% python3 -q
>>> import numpy as np
>>> np.set_printoptions(suppress=True, linewidth=200)
>>> data = np.load("data.npy")
>>> data
array([[ 2.28,  0.33,  0.28, -2.4 ,  0.19,  0.52,  1.69, -1.96, -1.2 , -0.23,  2.3 , -0.21],
       [-0.98, -1.13,  1.62,  2.63,  0.53,  2.7 , -0.38,  0.51,  1.06,  0.11, -1.81,  0.9 ],
       [-2.95,  0.02,  2.5 , -2.1 , -1.17,  1.21,  0.26,  0.22,  0.02, -1.03, -1.16, -0.47],
       [ 1.37,  2.14, -0.26,  0.24,  1.65,  0.44, -0.74, -3.6 , -0.64, -0.78, -0.55, -0.81],
       [-0.96, -0.33,  1.29, -2.51, -1.13,  0.01, -2.15,  2.34, -1.55, -0.79,  1.22,  0.28],
       [ 1.15, -2.83,  0.25, -1.66,  0.64, -1.86,  1.04,  2.63,  0.  , -0.16, -0.56,  0.77],
       [-0.22, -0.39,  1.89,  1.19, -0.72, -0.66,  0.89, -0.23,  2.4 , -0.09,  0.45,  3.47],
       [-2.75, -2.33, -0.34, -0.73, -1.72,  0.67, -0.07,  0.83,  1.74,  1.29, -0.65, -1.47],
       [ 0.22, -0.25,  1.75,  0.51, -0.23, -0.21,  0.28, -0.57, -2.89, -1.14, -2.75, -1.96],
       [-1.28,  1.01, -0.71,  0.68,  1.59,  3.61, -0.28, -1.92,  0.36,  0.65,  0.44,  1.15],
       [ 1.56, -0.64, -1.23, -0.16, -0.51, -2.89,  1.37, -0.76, -0.7 ,  2.9 ,  0.4 ,  0.68],
       [-2.69,  2.64,  1.37, -0.56,  0.04, -0.01, -0.07, -2.18, -1.02, -0.04,  1.51, -0.7 ],
       [-2.13,  1.42,  3.08, -1.18, -1.64, -0.84,  0.53, -0.45,  0.68, -1.46,  0.38,  0.99],
       [ 0.71, -0.25, -0.81, -0.09, -2.37, -0.99, -2.27, -1.3 , -1.05, -2.52,  1.5 , -0.79],
       [-1.36,  2.59, -1.9 , -0.25,  1.94, -1.31,  1.1 , -1.29,  1.22, -1.45,  0.77,  0.46],
       [ 3.33,  1.16,  0.4 ,  1.68,  0.65, -0.15, -1.52, -1.91, -0.74, -1.45,  0.54, -0.43],
       [-0.84,  1.88, -0.39, -0.12, -0.19, -1.55, -0.12,  0.23, -1.  , -3.8 ,  1.25,  1.07],
       [-0.28, -0.04, -0.49,  0.79,  3.14, -1.14, -1.08,  0.1 , -2.42, -0.3 ,  1.97,  1.39],
       [-3.92, -1.55,  0.19,  1.17, -0.42, -0.77,  0.69, -0.08, -0.93, -1.78, -0.71, -0.18],
       [-0.97, -1.25,  1.27,  0.59,  2.1 ,  0.15, -0.81,  3.81,  0.36,  0.17,  0.88, -0.06],
       [ 1.42,  1.95,  2.29, -1.49, -1.02, -0.41, -0.72,  0.19,  1.15, -1.13,  1.5 , -2.25],
       [-1.09,  1.67, -2.26, -0.42, -0.78, -1.95,  0.72,  1.42,  2.79,  0.13, -0.05,  0.98],
       [-0.75,  1.33,  0.74, -2.44, -0.09,  1.13, -0.81,  0.69, -1.01,  1.79,  2.35, -2.01],
       [ 0.37, -2.11, -0.92,  0.39,  1.57, -0.86,  0.09, -2.82,  0.36,  2.2 , -1.55,  0.95],
       [-1.87, -0.56,  2.04,  0.11,  0.11, -0.09, -2.01, -0.52,  1.2 ,  0.18,  0.07, -3.34],
       [ 0.18, -0.74, -1.06, -3.72, -0.59,  0.58,  0.05, -1.07, -2.17,  0.91, -0.43, -1.38],
       [ 0.51, -0.69,  0.02,  0.13,  1.15,  1.5 ,  2.22, -1.93,  0.26, -3.13, -0.1 , -1.47],
       [ 0.44, -2.85, -0.25,  1.14,  1.58, -0.9 , -0.57, -1.9 ,  1.54, -1.38,  1.79, -0.8 ],
       [ 0.37, -0.37,  0.01,  0.91,  0.37,  0.84, -3.76,  1.71,  1.7 ,  0.17,  0.76, -1.58],
       [ 0.31,  2.45, -0.28,  1.56,  0.36,  0.93,  1.75,  1.76,  1.54, -0.72,  2.1 ,  1.4 ],
       [ 2.08,  0.12, -1.44,  1.67, -2.03, -0.27, -2.76, -1.11, -0.62,  0.81, -0.98,  0.86],
       [-1.11, -2.67,  1.92, -0.31,  1.65,  1.01,  0.72, -1.26,  1.42,  0.27,  1.83, -1.27],
       [ 0.84,  1.78, -1.3 ,  0.15, -0.27, -3.07,  0.33,  1.16,  2.12,  0.53,  1.91,  0.16],
       [-0.99, -0.37, -0.24, -2.58, -1.83, -2.74,  2.04,  0.1 , -0.34, -0.59, -0.3 , -1.25],
       [ 1.07, -1.8 , -1.53, -1.17, -3.06, -1.26,  0.84, -0.25,  0.39,  1.78,  0.18, -1.35],
       [ 1.54,  1.23, -2.17, -0.36,  0.54,  0.71,  0.31, -0.91, -1.11, -2.39,  2.75,  0.21],
       [-1.15, -2.65, -1.85, -0.34,  0.77,  0.24,  1.35,  1.54,  2.62,  0.59, -1.04,  0.03],
       [ 1.32, -1.07,  2.01,  0.64,  1.49,  0.63, -0.13,  1.81, -0.1 , -1.66, -1.59, -2.54],
       [-2.26,  1.27,  0.41, -0.67, -1.58, -1.21,  2.58,  0.69,  0.26, -1.04, -1.65,  1.64],
       [ 1.12,  0.35, -1.61,  1.78,  1.43,  1.26, -0.9 , -0.41,  2.74, -0.64,  0.54, -2.26],
       [ 1.67,  1.41,  2.77, -0.23, -0.32, -0.14,  0.1 ,  0.38,  2.1 , -2.06, -1.46, -1.21],
       [-2.46, -2.16,  0.74, -0.81, -1.64, -0.57,  0.05,  0.96, -0.82,  0.7 ,  2.47, -1.39],
       [ 2.33, -1.21, -0.49, -3.1 ,  0.67,  1.09,  0.88, -0.54,  0.14,  1.53, -1.35,  1.17],
       [-0.62, -2.27,  0.64,  0.42,  2.96,  0.18,  2.17,  0.23, -1.14, -1.09,  0.15, -1.68],
       [-1.19,  0.06, -0.91, -0.31, -0.13, -2.25,  2.72, -2.63, -0.74, -0.23,  1.35,  0.9 ],
       [-1.8 ,  0.16,  0.45,  0.79, -0.08, -1.8 , -1.39,  2.52, -0.26,  1.38,  2.1 , -1.72]])
>>> labels = data[:, 5] > np.median(data[:, 5])
>>> u = data[labels].mean(axis=0) - data[~labels].mean(axis=0)
>>> ((data - data.mean(axis=0)) @ u > 0).astype(int)
array([1, 1, 1, 1, 1, 0, 0, 1, 1, 1, 0, 1, 0, 0, 0, 0, 0, 0, 0, 1, 1, 0, 1, 0, 1, 1, 1, 1, 1, 1, 0, 1, 0, 0, 0, 0, 1, 1, 0, 1, 1, 0, 1, 1, 0, 0])
>>> np.argsort(-np.abs(u).round(6), kind="stable")
array([ 5,  4, 11,  2,  3,  8,  6,  7, 10,  1,  9,  0])
>>> labels.astype(int)
array([1, 1, 1, 1, 1, 0, 0, 1, 0, 1, 0, 1, 0, 0, 0, 0, 0, 0, 0, 1, 0, 0, 1, 0, 1, 1, 1, 0, 1, 1, 0, 1, 0, 0, 0, 1, 1, 1, 0, 1, 1, 0, 1, 1, 0, 0])
>>> u = np.array([-5, 5, -5, -4, 1, 0, 5, -2, 2, 2, 0, -4])
>>> feats = np.array([np.roll(u, i) for i in range(12)])
>>> feats
array([[-5,  5, -5, -4,  1,  0,  5, -2,  2,  2,  0, -4],
       [-4, -5,  5, -5, -4,  1,  0,  5, -2,  2,  2,  0],
       [ 0, -4, -5,  5, -5, -4,  1,  0,  5, -2,  2,  2],
       [ 2,  0, -4, -5,  5, -5, -4,  1,  0,  5, -2,  2],
       [ 2,  2,  0, -4, -5,  5, -5, -4,  1,  0,  5, -2],
       [-2,  2,  2,  0, -4, -5,  5, -5, -4,  1,  0,  5],
       [ 5, -2,  2,  2,  0, -4, -5,  5, -5, -4,  1,  0],
       [ 0,  5, -2,  2,  2,  0, -4, -5,  5, -5, -4,  1],
       [ 1,  0,  5, -2,  2,  2,  0, -4, -5,  5, -5, -4],
       [-4,  1,  0,  5, -2,  2,  2,  0, -4, -5,  5, -5],
       [-5, -4,  1,  0,  5, -2,  2,  2,  0, -4, -5,  5],
       [ 5, -5, -4,  1,  0,  5, -2,  2,  2,  0, -4, -5]])
>>> cent = data[[44, 17]].astype(float)
>>> for _ in range(6):
...     labels = np.linalg.norm(data[:, None] - cent, axis=-1).argmin(axis=1)
...     cent = np.array([data[labels == j].mean(axis=0) for j in range(2)])
... 
>>> labels
array([1, 1, 0, 1, 1, 0, 0, 0, 1, 1, 0, 1, 0, 1, 0, 1, 1, 1, 0, 1, 1, 0, 1, 0, 1, 0, 1, 1, 1, 1, 1, 1, 0, 0, 0, 1, 0, 1, 0, 1, 1, 0, 0, 1, 0, 1])
>>> np.round(cent[1] - cent[0], 2)
array([ 0.96,  0.69,  0.72,  1.07,  1.07,  1.27, -1.41, -0.16, -0.52, -0.98,  0.76, -0.98])
>>> mat = np.load("a.npy")
>>> mat
array([[4, 0, 0, 0],
       [0, 1, 0, 0],
       [0, 0, 9, 0],
       [0, 0, 0, 3]])
>>> np.round(np.linalg.norm(mat, axis=0), 2)
array([4., 1., 9., 3.])
>>> mat[:, 2] @ mat[:, 0]
np.int64(0)
>>> np.round(np.linalg.pinv(mat), 2)
array([[0.25, 0.  , 0.  , 0.  ],
       [0.  , 1.  , 0.  , 0.  ],
       [0.  , 0.  , 0.11, 0.  ],
       [0.  , 0.  , 0.  , 0.33]])
>>> np.round(np.linalg.svd(mat, compute_uv=False), 2)
array([9., 4., 3., 1.])
>>> J = np.loadtxt("case9.csv", delimiter=",")
>>> J.round(2)
array([[ 0.93,  0.19, -0.03,  0.06, -0.33, -0.02,  0.01, -0.41, -0.17,  0.34, -0.02],
       [ 0.19,  1.33, -0.12,  0.3 ,  0.16, -0.32, -0.3 , -0.29,  0.46,  0.01,  0.31],
       [-0.03, -0.12,  0.64, -0.34, -0.25,  0.19, -0.41, -0.27,  0.21, -0.35,  0.21],
       [ 0.06,  0.3 , -0.34,  0.64,  0.33,  0.05,  0.22,  0.39, -0.11, -0.02,  0.49],
       [-0.33,  0.16, -0.25,  0.33,  0.94,  0.43, -0.17,  0.02, -0.26,  0.44,  0.27],
       [-0.02, -0.32,  0.19,  0.05,  0.43,  0.59, -0.43, -0.05, -0.41,  0.12,  0.23],
       [ 0.01, -0.3 , -0.41,  0.22, -0.17, -0.43,  1.34,  0.19,  0.3 ,  0.32,  0.05],
       [-0.41, -0.29, -0.27,  0.39,  0.02, -0.05,  0.19,  0.89, -0.2 , -0.55,  0.13],
       [-0.17,  0.46,  0.21, -0.11, -0.26, -0.41,  0.3 , -0.2 ,  0.73, -0.21,  0.22],
       [ 0.34,  0.01, -0.35, -0.02,  0.44,  0.12,  0.32, -0.55, -0.21,  1.03, -0.24],
       [-0.02,  0.31,  0.21,  0.49,  0.27,  0.23,  0.05,  0.13,  0.22, -0.24,  0.93]])
>>> # symmetric
>>> w, V = np.linalg.eigh(J)
>>> np.round(np.linalg.eigvalsh(J @ J), 2) + 0
array([0., 0., 0., 0., 0., 1., 1., 4., 4., 4., 4.])
>>> np.round(np.linalg.eigvalsh(J + 3 * np.eye(11)), 2)
array([3., 3., 3., 3., 3., 4., 4., 5., 5., 5., 5.])
>>> np.argsort(-np.linalg.norm(J, axis=0).round(6), kind="stable")[:3]
array([6, 1, 9])
>>> [round(float(x), 2) for x in np.linalg.svd(J, compute_uv=False)[:3]]
[2.0, 2.0, 2.0]
>>> round(float(np.linalg.norm(J, 2) / np.linalg.norm(J)), 2)
0.47
>>> np.linalg.cond(J) > 100
np.True_
>>> np.linalg.matrix_rank(J, rtol=0.1)
np.int64(6)
>>> r = np.linalg.matrix_rank(J)
>>> r
np.int64(6)
>>> N = np.linalg.svd(J)[2][r:].T
>>> [int(np.linalg.matrix_rank(J[:, :j + 1])) for j in range(11)]
[1, 2, 3, 4, 5, 6, 6, 6, 6, 6, 6]
>>> [int(np.linalg.matrix_rank(J[:i])) for i in range(1, len(J) + 1)]
[1, 2, 3, 4, 5, 6, 6, 6, 6, 6, 6]
>>> np.allclose(J @ N, 0)
True
>>> def softmax(z):
...     e = np.exp(z - z.max(axis=-1, keepdims=True))
...     return e / e.sum(axis=-1, keepdims=True)
... 
>>> np.round(softmax(J[4] + 5), 2)
array([0.05, 0.09, 0.06, 0.1 , 0.19, 0.11, 0.06, 0.07, 0.06, 0.11, 0.1 ])
>>> np.round(softmax(J[4]), 2)
array([0.05, 0.09, 0.06, 0.1 , 0.19, 0.11, 0.06, 0.07, 0.06, 0.11, 0.1 ])
>>> att = J @ J.T / np.sqrt(11)
>>> np.round(softmax(att)[4] @ J, 2)
array([ 0.03,  0.16, -0.07,  0.21,  0.23,  0.08,  0.07, -0.01,  0.01,  0.12,  0.25])
>>> np.round(softmax(att + np.triu(np.full(att.shape, -np.inf), 1)), 2)
array([[1.  , 0.  , 0.  , 0.  , 0.  , 0.  , 0.  , 0.  , 0.  , 0.  , 0.  ],
       [0.35, 0.65, 0.  , 0.  , 0.  , 0.  , 0.  , 0.  , 0.  , 0.  , 0.  ],
       [0.29, 0.29, 0.42, 0.  , 0.  , 0.  , 0.  , 0.  , 0.  , 0.  , 0.  ],
       [0.22, 0.27, 0.19, 0.32, 0.  , 0.  , 0.  , 0.  , 0.  , 0.  , 0.  ],
       [0.15, 0.19, 0.15, 0.22, 0.29, 0.  , 0.  , 0.  , 0.  , 0.  , 0.  ],
       [0.15, 0.13, 0.16, 0.15, 0.2 , 0.21, 0.  , 0.  , 0.  , 0.  , 0.  ],
       [0.13, 0.11, 0.1 , 0.15, 0.12, 0.1 , 0.28, 0.  , 0.  , 0.  , 0.  ],
       [0.09, 0.1 , 0.1 , 0.15, 0.12, 0.12, 0.14, 0.19, 0.  , 0.  , 0.  ],
       [0.1 , 0.14, 0.12, 0.1 , 0.09, 0.08, 0.12, 0.1 , 0.15, 0.  , 0.  ],
       [0.12, 0.09, 0.07, 0.09, 0.12, 0.1 , 0.11, 0.07, 0.08, 0.17, 0.  ],
       [0.07, 0.1 , 0.08, 0.11, 0.1 , 0.09, 0.08, 0.09, 0.09, 0.07, 0.13]])
>>> np.round(softmax(att), 2)
array([[0.13, 0.1 , 0.09, 0.08, 0.08, 0.08, 0.09, 0.07, 0.09, 0.11, 0.08],
       [0.09, 0.17, 0.08, 0.09, 0.09, 0.07, 0.07, 0.06, 0.11, 0.08, 0.1 ],
       [0.09, 0.09, 0.13, 0.08, 0.08, 0.1 , 0.07, 0.08, 0.1 , 0.07, 0.1 ],
       [0.08, 0.1 , 0.07, 0.12, 0.1 , 0.08, 0.09, 0.1 , 0.08, 0.08, 0.11],
       [0.07, 0.09, 0.07, 0.1 , 0.14, 0.11, 0.07, 0.08, 0.07, 0.1 , 0.1 ],
       [0.09, 0.08, 0.1 , 0.09, 0.12, 0.12, 0.07, 0.09, 0.07, 0.09, 0.1 ],
       [0.08, 0.07, 0.06, 0.1 , 0.07, 0.06, 0.18, 0.1 , 0.1 , 0.1 , 0.08],
       [0.07, 0.07, 0.08, 0.11, 0.09, 0.09, 0.1 , 0.15, 0.08, 0.06, 0.1 ],
       [0.08, 0.12, 0.1 , 0.08, 0.07, 0.07, 0.1 , 0.08, 0.13, 0.07, 0.1 ],
       [0.11, 0.09, 0.07, 0.08, 0.11, 0.09, 0.1 , 0.06, 0.07, 0.15, 0.07],
       [0.07, 0.1 , 0.08, 0.11, 0.1 , 0.09, 0.08, 0.09, 0.09, 0.07, 0.13]])
>>> left, sigma, Vt = np.linalg.svd(J)
>>> np.argmax(sigma[:-1] / (sigma[1:] + 1e-6)) + 1
np.int64(6)
>>> M2 = left[:, :6] @ np.diag(sigma[:6]) @ Vt[:6]
>>> np.linalg.matrix_rank(M2)
np.int64(6)
>>> round(float(np.linalg.norm(J - M2, 2)), 2), np.round(sigma[6], 2)
(0.0, np.float64(0.0))
>>> np.round(np.linalg.norm(J - M2) / np.linalg.norm(J), 2)
np.float64(0.0)
>>> M = np.loadtxt("layer19.csv", delimiter=",")
>>> M
array([[-3.42, -2.46,  5.11,  5.67,  5.93, -3.38,  5.74,  3.39],
       [ 0.78,  0.38, -1.9 , -1.74, -1.41,  1.01, -2.1 , -0.91],
       [ 0.32,  0.17, -0.42, -0.36, -0.56,  0.25, -0.47, -0.4 ],
       [ 2.54,  1.1 , -3.6 , -4.11, -2.94,  2.67, -3.31, -2.77],
       [ 3.05,  1.1 , -3.77, -3.05, -3.38,  2.64, -3.5 , -2.45],
       [ 1.32,  0.98, -2.4 , -2.29, -2.06,  1.21, -2.41, -1.38],
       [ 3.47,  1.45, -5.19, -5.22, -5.32,  3.28, -5.25, -3.51],
       [-1.8 , -1.  ,  2.99,  3.07,  3.49, -2.25,  3.06,  1.87],
       [ 1.71,  1.13, -3.19, -3.26, -3.37,  2.05, -2.53, -1.23],
       [-0.76, -0.48,  2.  ,  1.86,  2.04, -0.87,  1.2 ,  0.94],
       [-2.92, -1.2 ,  4.66,  4.82,  4.39, -3.37,  5.16,  3.02],
       [ 0.69,  1.11, -1.53, -1.04, -1.6 ,  1.13, -1.34, -1.07],
       [ 6.08,  2.83, -8.25, -8.61, -8.39,  5.84, -8.28, -5.99],
       [ 0.59,  0.96, -0.78, -0.82, -0.83,  0.71, -0.73, -0.29]])
>>> M2 = np.c_[M[:, :6] @ np.array([[3, -1, -1, 0, 1, 2],
...     [-1, 3, 2, 0, 1, -2],
...     [2, 0, 2, 3, 0, -2],
...     [3, 1, 3, -2, -3, 0],
...     [-1, 1, -2, -3, -1, 3],
...     [1, -3, 1, 3, -1, -2]]), np.array([-6, -1, 4, -8, 2, -8, -7, 8, 6, -5, 0, -1, -3, -7])]
>>> M2.round(2)
array([[ 10.12,  17.78,  10.49, -23.94, -25.44,  12.41,  -6.  ],
       [ -4.64,  -5.82,  -5.21,   5.04,   6.78,  -1.65,  -1.  ],
       [ -0.32,  -1.48,  -0.53,   1.89,   1.88,  -1.04,   4.  ],
       [ -7.4 , -14.3 , -11.32,  14.25,  16.24,  -4.08,  -8.  ],
       [ -2.62, -14.1 ,  -8.14,  12.85,  14.04,  -3.98,   2.  ],
       [ -5.42,  -6.36,  -5.7 ,   7.19,  10.02,  -3.12,  -8.  ],
       [ -8.48, -19.5 , -12.69,  20.67,  22.62,  -8.1 ,  -7.  ],
       [  5.05,  12.11,   5.76, -14.39, -13.25,   7.39,   8.  ],
       [ -6.74, -11.1 ,  -6.82,  13.21,  13.94,  -6.67,   6.  ],
       [  4.87,   5.83,   4.43,  -6.45,  -7.99,   3.3 ,  -5.  ],
       [  8.46,  18.64,  12.15, -18.94, -19.6 ,   7.15,   0.  ],
       [ -2.49,  -3.39,  -0.32,   5.68,   5.39,  -4.84,  -1.  ],
       [-12.69, -32.11, -20.13,  35.16,  37.29, -13.85,  -3.  ],
       [ -1.67,  -1.49,  -0.32,   3.92,   4.13,  -3.09,  -7.  ]])
>>> np.round(np.linalg.norm(np.linalg.qr(M)[0].T @ M2, axis=0) ** 2 / ((M2 ** 2).sum(axis=0) + 1e-12), 2)
array([1.  , 1.  , 1.  , 1.  , 1.  , 1.  , 0.31])
>>> np.linalg.matrix_rank(M2)
np.int64(7)
>>> np.round(np.linalg.norm(M2 - M @ np.linalg.lstsq(M, M2)[0], axis=0), 2) + 0
array([ 0.,  0.,  0.,  0.,  0.,  0., 17.])
